In [1]: import numpy as np

In [2]: from numpy import linalg as LA

In [3]: np.set_printoptions(precision=2, suppress=True, linewidth=140, sign=" ")

In [4]: def rnd(a):
   ...:     return np.round(a, 2) + 0
   ...: 

In [5]: m1 = np.array([[0, 0, 1, 1], [0, 0, 0, 0], [1, 0, 0, 0], [1, 0, 0, 0]])

In [6]: rnd(np.poly(m1))
Out[6]: array([ 1.,  0., -2.,  0.,  0.])

In [7]: np.einsum("ij,ji->", m1, m1)
Out[7]: np.int64(4)

In [8]: rnd(LA.eigvals(m1).sum().real)
Out[8]: np.float64(0.0)

In [9]: rnd(LA.det(m1.T))
Out[9]: np.float64(0.0)

In [10]: rnd(LA.eigvals(m1))
Out[10]: array([ 1.41, -1.41,  0.  ,  0.  ])

In [11]: rnd(LA.det(2 * m1)), rnd(LA.det(m1))
Out[11]: (np.float64(0.0), np.float64(0.0))

In [12]: (LA.matrix_power((m1 != 0) + (m1.T != 0) + np.eye(4), 4) > 0).astype(int)
Out[12]: 
array([[ 1,  0,  1,  1],
       [ 0,  1,  0,  0],
       [ 1,  0,  1,  1],
       [ 1,  0,  1,  1]])

In [13]: np.flatnonzero(LA.matrix_power((m1 != 0) + (m1.T != 0) + np.eye(4), 4)[0])
Out[13]: array([ 0,  2,  3])

In [14]: rnd(np.sort(LA.eigvals(m1).real))
Out[14]: array([-1.41,  0.  ,  0.  ,  1.41])

In [15]: rnd(LA.det(m1))
Out[15]: np.float64(0.0)

In [16]: proj = np.triu(np.array([[1, 2, 2, -3], [0, -2, 1, -2], [3, 2, -3, -2], [2, -2, 1, -3]]), 1) + np.eye(4)

In [17]: B = proj @ m1 @ LA.inv(proj)

In [18]: np.trace(B), np.trace(m1)
Out[18]: (np.float64(0.0), np.int64(0))

In [19]: rnd(np.poly(B))
Out[19]: array([ 1.,  0., -2.,  0.,  0.])

In [20]: B = np.array([[-8, -7], [-4, -9]])

In [21]: B[-1] = B[0]

In [22]: A = B + 0.05 * np.eye(2)

In [23]: A
Out[23]: 
array([[-7.95, -7.  ],
       [-8.  , -6.95]])

In [24]: rng = np.random.default_rng(849)

In [25]: z = rng.permutation(2)

In [26]: z
Out[26]: array([ 0,  1])

In [27]: B = A[z][:, z]

In [28]: np.trace(B)
Out[28]: np.float64(-14.9)

In [29]: rnd(np.sort(np.abs(LA.eigvals(B))))
Out[29]: array([  0.05,  14.95])

In [30]: np.diag(B)
Out[30]: array([-7.95, -6.95])

In [31]: np.allclose(B, A)
Out[31]: True

In [32]: E = np.array([[0, 1, 0, 1, 1],
    ...:     [1, 0, 1, 0, 0],
    ...:     [0, 1, 0, 1, 1],
    ...:     [1, 0, 1, 0, 1],
    ...:     [1, 0, 1, 1, 0]])

In [33]: ev, vecs = LA.eigh(E)

In [34]: rnd(vecs.T @ vecs)
Out[34]: 
array([[ 1.,  0.,  0.,  0.,  0.],
       [ 0.,  1.,  0.,  0.,  0.],
       [ 0.,  0.,  1.,  0.,  0.],
       [ 0.,  0.,  0.,  1.,  0.],
       [ 0.,  0.,  0.,  0.,  1.]])

In [35]: np.abs(vecs[:, -1]).round(6).argmax()
Out[35]: np.int64(3)

In [36]: rnd(LA.svd(E, compute_uv=False))
Out[36]: array([ 2.86,  2.18,  1.  ,  0.32,  0.  ])

In [37]: z = rng.permutation(5)

In [38]: z
Out[38]: array([ 1,  0,  3,  4,  2])

In [39]: B = E[z][:, z]

In [40]: B
Out[40]: 
array([[ 0,  1,  0,  0,  1],
       [ 1,  0,  1,  1,  0],
       [ 0,  1,  0,  1,  1],
       [ 0,  1,  1,  0,  1],
       [ 1,  0,  1,  1,  0]])

In [41]: np.allclose(B, E)
Out[41]: False

In [42]: rnd(LA.det(B)), rnd(LA.det(E[z]))
Out[42]: (np.float64(0.0), np.float64(0.0))

In [43]: np.diag(B)
Out[43]: array([ 0,  0,  0,  0,  0])

In [44]: np.trace(B)
Out[44]: np.int64(0)

In [45]: rnd(np.sort(np.abs(LA.eigvals(B))))
Out[45]: array([ 0.  ,  0.32,  1.  ,  2.18,  2.86])

In [46]: X = np.load("layer1.npy")

In [47]: X
Out[47]: 
array([[  38,    2,   -2,   -2,    1],
       [  -3, -161,   -2,   -2,    2],
       [   2,   -2, -182,    0,   -2],
       [  -1,   -1,   -1, -122,    3],
       [  -3,    0,    0,    1,  159]])

In [48]: LA.inv(E)
LinAlgError: Singular matrix


In [49]: np.unique(E.round(6), axis=0).shape
Out[49]: (4, 5)

In [50]: np.abs(np.diag(LA.qr(E)[1])) > 1e-9
Out[50]: array([ True,  True, False,  True,  True])

In [51]: np.allclose(E[:-1].T @ LA.lstsq(E[:-1].T, E[-1])[0], E[-1])
Out[51]: False

In [52]: rnd(np.trace(LA.pinv(E) @ E))
Out[52]: np.float64(4.0)

In [53]: z = rng.permutation(5)

In [54]: z
Out[54]: array([ 0,  4,  2,  3,  1])

In [55]: B = X[z][:, z]

In [56]: rnd(np.sort(np.abs(LA.eigvals(B))))
Out[56]: array([  37.99,  121.97,  158.99,  160.82,  182.18])

In [57]: np.trace(B)
Out[57]: np.int64(-268)

In [58]: B = X / np.sqrt((X ** 2).mean(axis=1, keepdims=True))

In [59]: rnd(LA.norm(B, axis=1))
Out[59]: array([ 2.24,  2.24,  2.24,  2.24,  2.24])

In [60]: LA.matrix_rank(X - X.mean(axis=1, keepdims=True))
Out[60]: np.int64(4)

In [61]: LA.matrix_rank(B) == LA.matrix_rank(X)
Out[61]: np.True_

In [62]: rnd(B[4])
Out[62]: array([-0.04,  0.  ,  0.  ,  0.01,  2.24])

In [63]: K = np.loadtxt("block4.csv", delimiter=",")

In [64]: K
Out[64]: 
array([[ 4.,  1.,  0.],
       [ 0.,  4.,  1.],
       [ 0.,  0.,  4.]])

In [65]: B = K[0, 0] * K[1:] - np.outer(K[1:, 0], K[0])

In [66]: B
Out[66]: 
array([[  0.,  16.,   4.],
       [  0.,   0.,  16.]])

In [67]: LA.matrix_rank(B), LA.matrix_rank(K)
Out[67]: (np.int64(2), np.int64(3))

In [68]: K[:, 0] / K[0, 0]
Out[68]: array([ 1.,  0.,  0.])

In [69]: data = np.load("x.npy")

In [70]: data
Out[70]: 
array([[-2, -2, -4, -4],
       [ 2,  2,  4,  4],
       [ 6,  6, 12, 12],
       [-4, -4, -8, -8],
       [ 2,  2,  4,  4]])

In [71]: proj = np.triu(np.array([[-1, -2, -3, 1, -1],
    ...:     [-1, -1, -3, 2, 1],
    ...:     [2, 3, 2, 1, 3],
    ...:     [-3, 3, -3, 1, 2],
    ...:     [2, -2, 1, -3, -3]]), 1) + np.eye(5)

In [72]: B = proj @ X @ LA.inv(proj)

In [73]: LA.matrix_rank(B)
Out[73]: np.int64(5)

In [74]: r0 = np.array([0, 1, 2])

In [75]: np.polyval(r0, E[2])
Out[75]: array([ 2,  3,  2,  3,  3])

In [76]: np.correlate(E[2], E[4], "full")
Out[76]: array([ 0,  0,  1,  1,  1,  3,  1,  1,  1])

In [77]: LA.lstsq(data[:-1].T, data[-1])[2]
Out[77]: np.int32(1)

In [78]: rnd(data @ LA.pinv(data) @ data)
Out[78]: 
array([[-2., -2., -4., -4.],
       [ 2.,  2.,  4.,  4.],
       [ 6.,  6., 12., 12.],
       [-4., -4., -8., -8.],
       [ 2.,  2.,  4.,  4.]])

In [79]: np.abs(np.diag(LA.qr(data)[1])) > 1e-9
Out[79]: array([ True, False, False, False])

In [80]: rnd(np.trace(LA.pinv(data) @ data))
Out[80]: np.float64(1.0)
